% ipython --no-banner

In [1]: import numpy as np

In [2]: from numpy import linalg as LA

In [3]: np.set_printoptions(precision=2, suppress=True, linewidth=100)

In [4]: tidy = lambda a: np.round(a, 2) + 0

In [5]: F = np.load("w.npy")

In [6]: F
Out[6]: 
array([[ 0, -1,  2,  0, -2],
       [ 1,  0, -4,  0,  1],
       [-2,  4,  0,  0,  1],
       [ 0,  0,  0,  0,  3],
       [ 2, -1, -1, -3,  0]])

In [7]: np.trace(F)
Out[7]: np.int64(0)

In [8]: (F - F.T) / 2
Out[8]: 
array([[ 0., -1.,  2.,  0., -2.],
       [ 1.,  0., -4.,  0.,  1.],
       [-2.,  4.,  0.,  0.,  1.],
       [ 0.,  0.,  0.,  0.,  3.],
       [ 2., -1., -1., -3.,  0.]])

In [9]: tidy(np.sort(np.abs(LA.eigvals(F))))
Out[9]: array([0.  , 2.74, 2.74, 5.34, 5.34])

In [10]: tidy(LA.det(F))
Out[10]: np.float64(0.0)

In [11]: tidy(np.abs(LA.eigvals(F)).max())
Out[11]: np.float64(5.34)

In [12]: print(LA.matrix_power(F, 2))
[[ -9  10   6   6   1]
 [ 10 -18   1  -3  -6]
 [  6   1 -21  -3   8]
 [  6  -3  -3  -9   0]
 [  1  -6   8   0 -15]]

In [13]: proj = np.triu(np.array([[5, 7, 4, 9, 2],
    ...:     [4, 9, 3, 3, 5],
    ...:     [5, 2, 4, 5, 9],
    ...:     [5, 2, 8, 8, 2],
    ...:     [6, 6, 9, 6, 3]]), 1) + np.eye(5)

In [14]: out = proj @ F @ LA.inv(proj)

In [15]: tidy(np.poly(out))
Out[15]: array([  1.,   0.,  36.,   0., 214.,   0.])

In [16]: Uu, sig, VT = LA.svd(F)

In [17]: vecs = VT[:(sig > 1e-8).sum()]

In [18]: rng = np.random.default_rng(151013)

In [19]: x = F[2] + 2 * F[0] + rng.integers(2) * np.eye(5)[2]

In [20]: x
Out[20]: array([-2.,  2.,  4.,  0., -3.])

In [21]: print(LA.matrix_rank(np.vstack([F, x])))
4

In [22]: tidy(vecs.T @ vecs)
Out[22]: 
array([[ 0.33, -0.34, -0.17, -0.28,  0.  ],
       [-0.34,  0.83, -0.08, -0.14,  0.  ],
       [-0.17, -0.08,  0.96, -0.07,  0.  ],
       [-0.28, -0.14, -0.07,  0.88,  0.  ],
       [ 0.  ,  0.  ,  0.  ,  0.  ,  1.  ]])

In [23]: idx = rng.permutation(5)

In [24]: idx
Out[24]: array([2, 4, 1, 0, 3])

In [25]: out = F[idx][:, idx]

In [26]: np.allclose(out, F)
Out[26]: False

In [27]: tidy(np.sort(np.abs(LA.eigvals(out))))
Out[27]: array([0.  , 2.74, 2.74, 5.34, 5.34])

In [28]: J = np.loadtxt("data.csv", delimiter=",")

In [29]: print(J)
[[ 1.2  0.6 -4.  -0.1]
 [ 0.   0.8 13.  -1. ]
 [-0.7  0.5 -4.5 -0.1]
 [-0.3 -1.4  0.   1. ]
 [-0.7  0.8  3.5  0.1]]

In [30]: out = np.c_[J[:, :1] @ np.array([[3]]), np.array([1, 2, -2, 0, 1])]

In [31]: tidy(out)
Out[31]: 
array([[ 3.6,  1. ],
       [ 0. ,  2. ],
       [-2.1, -2. ],
       [-0.9,  0. ],
       [-2.1,  1. ]])

In [32]: LA.matrix_rank(np.c_[J, out])
Out[32]: np.int64(5)

In [33]: print(tidy(LA.norm(out - J @ LA.lstsq(J, out)[0], axis=0)))
[0.   0.29]

In [34]: x = np.array([2, 4, 8, 1])

In [35]: target = J @ x

In [36]: tidy(LA.solve(J.T @ J, J.T @ target))
Out[36]: array([2., 4., 8., 1.])

In [37]: tidy(LA.pinv(J) @ J)
Out[37]: 
array([[1., 0., 0., 0.],
       [0., 1., 0., 0.],
       [0., 0., 1., 0.],
       [0., 0., 0., 1.]])

In [38]: target = target + 0.05 * rng.normal(size=5)

In [39]: tidy(target)
Out[39]: array([-27.29, 106.32, -35.49,  -5.22,  29.9 ])

In [40]: c, *_ = LA.lstsq(J, target)

In [41]: print([round(float(LA.norm(LA.solve(J.T @ J + lam * np.eye(4), J.T @ target))), 2) for lam in (0, 1, 10, 100)])
[9.22, 8.43, 7.76, 5.53]

In [42]: out = np.array([[9, 9, 2, 5, 2],
    ...:     [3, 0, 3, 1, 5],
    ...:     [1, 8, 2, 0, 2],
    ...:     [6, 0, 3, 8, 7],
    ...:     [3, 6, 6, 2, 9]])

In [43]: M = np.tril(out)

In [44]: M
Out[44]: 
array([[9, 0, 0, 0, 0],
       [3, 0, 0, 0, 0],
       [1, 8, 2, 0, 0],
       [6, 0, 3, 8, 0],
       [3, 6, 6, 2, 9]])

In [45]: # triangular, det is the product of the diagonal

In [46]: np.einsum("ii->", M)
Out[46]: np.int64(28)

In [47]: print(tidy(LA.eigvals(M).sum().real))
28.0

In [48]: tidy(LA.eigvals(M))
Out[48]: array([9., 8., 2., 0., 9.])

In [49]: r = LA.matrix_rank(M)

In [50]: r
Out[50]: np.int64(4)

In [51]: null = LA.svd(M)[2][r:].T

In [52]: print(tidy(M @ null))
[[0.]
 [0.]
 [0.]
 [0.]
 [0.]]

In [53]: LA.matrix_rank(M.T @ M), LA.matrix_rank(M @ M.T)
Out[53]: (np.int64(4), np.int64(4))

In [54]: [int(LA.matrix_rank(M[:, :j + 1])) for j in range(5)]
Out[54]: [1, 2, 3, 4, 4]

In [55]: idx = rng.permutation(5)

In [56]: idx
Out[56]: array([2, 1, 0, 4, 3])

In [57]: out = M[idx][:, idx]

In [58]: np.allclose(out, M)
Out[58]: False

In [59]: np.trace(out)
Out[59]: np.int64(28)

In [60]: tidy(LA.det(out)), tidy(LA.det(M[idx]))
Out[60]: (np.float64(0.0), np.float64(0.0))

In [61]: tidy(np.sort(np.abs(LA.eigvals(out))))
Out[61]: array([0., 2., 8., 9., 9.])
